% ipython --no-banner

In [1]: import numpy as np

In [2]: import numpy.linalg as la

In [3]: np.set_printoptions(precision=3, suppress=True, linewidth=200, floatmode="fixed")

In [4]: def rd(a):
   ...:     return np.round(a, 3) + 0
   ...: 

In [5]: K = np.load("x.npy")

In [6]: K
Out[6]: 
array([[ 3.050, -2.000, -3.000,  1.000],
       [ 1.000,  1.050,  3.000,  0.000],
       [ 0.000, -2.000, -1.950,  0.000],
       [ 3.000, -2.000, -3.000,  1.050]])

In [7]: la.matrix_rank(K)
Out[7]: np.int64(4)

In [8]: rd(la.svd(K, compute_uv=False))
Out[8]: array([7.414, 3.079, 0.923, 0.043])

In [9]: np.abs(K).max()
Out[9]: np.float64(3.05)

In [10]: q, r_ = la.qr(K)

In [11]: np.allclose(r_.T @ r_, K.T @ K)
Out[11]: True

In [12]: rd(np.abs(np.diag(r_)))
Out[12]: array([4.393, 2.603, 1.738, 0.046])

In [13]: q.shape, r_.shape
Out[13]: ((4, 4), (4, 4))

In [14]: rd(abs(r_[0, 0])), rd(la.norm(K[:, 0]))
Out[14]: (np.float64(4.393), np.float64(4.393))

In [15]: other = np.array([[3], [5], [3], [-5]])

In [16]: Z = np.array([[0, -9, -7, 2]])

In [17]: rng = np.random.default_rng(193706)

In [18]: J = other @ Z + 0.02 * rng.normal(size=(4, 4))

In [19]: rd(J)
Out[19]: 
array([[  0.014, -27.010, -21.029,   5.993],
       [ -0.020, -45.017, -35.003,  10.004],
       [  0.005, -26.973, -20.996,   5.991],
       [ -0.022,  45.010,  34.964, -10.022]])

In [20]: np.argsort(-la.norm(J, axis=0).round(6), kind="stable")[:3]
Out[20]: array([1, 2, 3])

In [21]: rd(la.norm(J, 2) / la.norm(J))
Out[21]: np.float64(1.0)

In [22]: la.matrix_rank(J, rtol=0.1)
Out[22]: np.int64(1)

In [23]: other = J / la.norm(J, axis=1, keepdims=True)

In [24]: cov = other @ other.T

In [25]: rd(cov[3])
Out[25]: array([-1.000, -1.000, -1.000,  1.000])

In [26]: (np.abs(cov) > 0.9).astype(int)
Out[26]: 
array([[1, 1, 1, 1],
       [1, 1, 1, 1],
       [1, 1, 1, 1],
       [1, 1, 1, 1]])

In [27]: (cov - 2 * np.eye(4)).round(6).argmax(axis=1)
Out[27]: array([2, 2, 0, 0])

In [28]: A = np.load("arr.npy")

In [29]: A
Out[29]: 
array([[ 0.500, -0.500, -0.500, -0.500],
       [-0.500,  0.500, -0.500, -0.500],
       [-0.500, -0.500,  0.500, -0.500],
       [-0.500, -0.500, -0.500,  0.500]])

In [30]: vec = np.array([-1, 2, -3, 0])

In [31]: A.T @ (A @ vec)
Out[31]: array([-1.000,  2.000, -3.000,  0.000])

In [32]: rd(np.sort(np.abs(np.degrees(np.angle(la.eigvals(A))))))
Out[32]: array([  0.000,   0.000,   0.000, 180.000])

In [33]: rd(la.norm(vec)), rd(la.norm(A @ vec))
Out[33]: (np.float64(3.742), np.float64(3.742))

In [34]: evals, vecs = la.eigh(A)

In [35]: vec = np.array([-3, 2, -3, -3])

In [36]: rd(vec @ A @ vec / (vec @ vec)), rd(evals[0]), evals[-1]
Out[36]: (np.float64(0.21), np.float64(-1.0), np.float64(1.0))

In [37]: rd(la.eigvalsh(A[1:, 1:]))
Out[37]: array([-0.500,  1.000,  1.000])

In [38]: rd(vecs * np.abs(evals) @ vecs.T)
Out[38]: 
array([[1.000, 0.000, 0.000, 0.000],
       [0.000, 1.000, 0.000, 0.000],
       [0.000, 0.000, 1.000, 0.000],
       [0.000, 0.000, 0.000, 1.000]])

In [39]: rd(la.eigvalsh(A).min())
Out[39]: np.float64(-1.0)

In [40]: [round(float(la.det(A[:i, :i])), 2) + 0 for i in range(1, 5)]
Out[40]: [0.5, 0.0, -0.5, -1.0]

In [41]: np.all(la.eigvalsh(A) > 0)
Out[41]: np.False_

In [42]: evals, vecs = la.eig(A)

In [43]: rd(np.prod(evals))
Out[43]: np.float64(-1.0)

In [44]: rd(np.sort(la.eigvals(la.inv(A))))
Out[44]: array([-1.000,  1.000,  1.000,  1.000])

In [45]: rd(A @ vecs[:, 0] - evals[0] * vecs[:, 0])
Out[45]: array([0.000, 0.000, 0.000, 0.000])

In [46]: rd(evals)
Out[46]: array([ 1.000, -1.000,  1.000,  1.000])

In [47]: vec = np.array([1, 2, 0, 1])

In [48]: a = np.maximum(A @ vec, 0)

In [49]: np.maximum(A @ vec, 0) - np.maximum(-A @ vec, 0)
Out[49]: array([-1.000,  0.000, -2.000, -1.000])

In [50]: rd(np.tanh(A @ vec))
Out[50]: array([-0.762,  0.000, -0.964, -0.762])

In [51]: A * (a > 1e-9)[:, None]
Out[51]: 
array([[ 0.000, -0.000, -0.000, -0.000],
       [-0.000,  0.000, -0.000, -0.000],
       [-0.000, -0.000,  0.000, -0.000],
       [-0.000, -0.000, -0.000,  0.000]])

In [52]: A.T @ a
Out[52]: array([0.000, 0.000, 0.000, 0.000])

In [53]: mat = np.load("mat.npy")

In [54]: mat
Out[54]: 
array([[-1.959, -7.075,  0.966],
       [-2.136, -7.022,  0.965],
       [-1.735, -6.898,  1.006],
       [-1.935, -6.870,  1.046],
       [-2.006, -6.967,  0.750],
       [-2.080, -6.852,  1.160],
       [-1.874, -6.988,  0.881],
       [-2.023, -6.986,  1.002],
       [-2.035, -6.930,  0.877],
       [-1.973, -7.088,  1.068],
       [-2.906, -1.844,  5.025],
       [-2.879, -1.928,  5.223],
       [-3.111, -1.970,  5.009],
       [-2.829, -2.114,  5.142],
       [-3.009, -2.182,  5.077],
       [-3.045, -1.894,  4.969],
       [-3.260, -2.205,  4.917],
       [-2.983, -1.981,  4.911],
       [-2.914, -1.984,  5.065],
       [-3.128, -2.076,  5.083]])

In [55]: hat = mat @ la.solve(mat.T @ mat, mat.T)

In [56]: np.allclose(hat @ hat, hat)
Out[56]: True

In [57]: W0 = np.loadtxt("m.csv", delimiter=",")

In [58]: W0
Out[58]: 
array([[ 1.383, -0.704,  0.015,  0.695],
       [ 1.400, -0.700,  0.000,  0.700],
       [ 1.100,  2.200, -0.400,  1.200]])

In [59]: la.norm(W0, axis=1).argmax()
Out[59]: np.int64(2)

In [60]: W0[2] @ W0[1]
Out[60]: np.float64(0.84)

In [61]: rd(la.norm(W0) ** 2 / la.norm(W0, 2) ** 2)
Out[61]: np.float64(1.641)

In [62]: rd(la.norm(W0, 2))
Out[62]: np.float64(2.866)

In [63]: np.argsort(-la.norm(W0, axis=0).round(6), kind="stable")[:3]
Out[63]: array([1, 0, 3])

In [64]: la.matrix_rank(W0, rtol=0.1)
Out[64]: np.int64(2)

In [65]: la.cond(W0) > 100
Out[65]: np.True_

In [66]: rd(la.norm(W0, 2) / la.norm(W0))
Out[66]: np.float64(0.781)

In [67]: F = np.loadtxt("out9.csv", delimiter=",")

In [68]: rd(F)
Out[68]: 
array([[1.260, 0.244, 1.375, 0.204],
       [0.244, 2.179, 0.278, 0.102],
       [1.375, 0.278, 1.507, 0.097],
       [0.204, 0.102, 0.097, 2.054]])

In [69]: hat = np.triu(np.array([[3, 1, 2, 0], [5, 1, 5, 4], [2, 1, 3, 4], [1, 4, 0, 3]]), 1) + np.eye(4)

In [70]: other = hat @ F @ la.inv(hat)

In [71]: rd(la.det(other))
Out[71]: np.float64(0.0)

In [72]: la.matrix_rank(other)
Out[72]: np.int64(3)

In [73]: Uu, s, VT = la.svd(F)

In [74]: vecs = VT[:(s > 1e-8).sum()]

In [75]: vec = F[2] + -2 * F[3] + rng.integers(2) * np.eye(4)[2]

In [76]: rd(vec)
Out[76]: array([ 0.966,  0.074,  1.313, -4.011])

In [77]: rd(vecs.T @ vecs)
Out[77]: 
array([[ 0.454, -0.004,  0.497,  0.031],
       [-0.004,  1.000,  0.003,  0.000],
       [ 0.497,  0.003,  0.548, -0.028],
       [ 0.031,  0.000, -0.028,  0.998]])

In [78]: np.allclose(F[:-1].T @ la.lstsq(F[:-1].T, F[-1])[0], F[-1])
Out[78]: True

In [79]: np.unique(F.round(6), axis=0).shape
Out[79]: (4, 4)

In [80]: np.abs(np.diag(la.qr(F)[1])) > 1e-9
Out[80]: array([ True,  True,  True, False])

In [81]: M = np.array([[-1, 0, 1, 2], [3, 4, 5, 6], [7, 8, 9, 10]])

In [82]: # rank 2

In [83]: [round(float(x), 3) for x in la.svd(M, compute_uv=False)[:3]]
Out[83]: [19.518, 2.245, 0.0]

In [84]: np.argsort(-la.norm(M, axis=0).round(6), kind="stable")[:3]
Out[84]: array([3, 2, 1])

In [85]: data = np.load("sample3.npy")

In [86]: data
Out[86]: 
array([[  4.000,   2.000,  -4.000,   1.000],
       [  3.000,   3.000,  -4.000,   1.000],
       [  3.000,   1.000,  -4.000,   2.000],
       [  6.000,   2.000, -10.000,   5.000]])

In [87]: t = np.radians(30)

In [88]: r_ = np.eye(4)

In [89]: r_[3, 3] = r_[1, 1] = np.cos(t)

In [90]: r_[3, 1], r_[1, 3] = -np.sin(t), np.sin(t)

In [91]: rd(r_)
Out[91]: 
array([[ 1.000,  0.000,  0.000,  0.000],
       [ 0.000,  0.866,  0.000,  0.500],
       [ 0.000,  0.000,  1.000,  0.000],
       [ 0.000, -0.500,  0.000,  0.866]])

In [92]: other = data @ r_.T

In [93]: np.allclose(data @ data.T, other @ other.T)
Out[93]: True

In [94]: rd(np.abs(other - data).max(axis=0))
Out[94]: array([0.000, 2.232, 0.000, 1.670])

In [95]: rd(la.svd(data, compute_uv=False)), rd(la.svd(other, compute_uv=False))
Out[95]: 
(array([16.085,  2.693,  0.988,  0.187]),
 array([16.085,  2.693,  0.988,  0.187]))

In [96]: np.allclose(la.norm(data, axis=1), la.norm(other, axis=1))
Out[96]: True
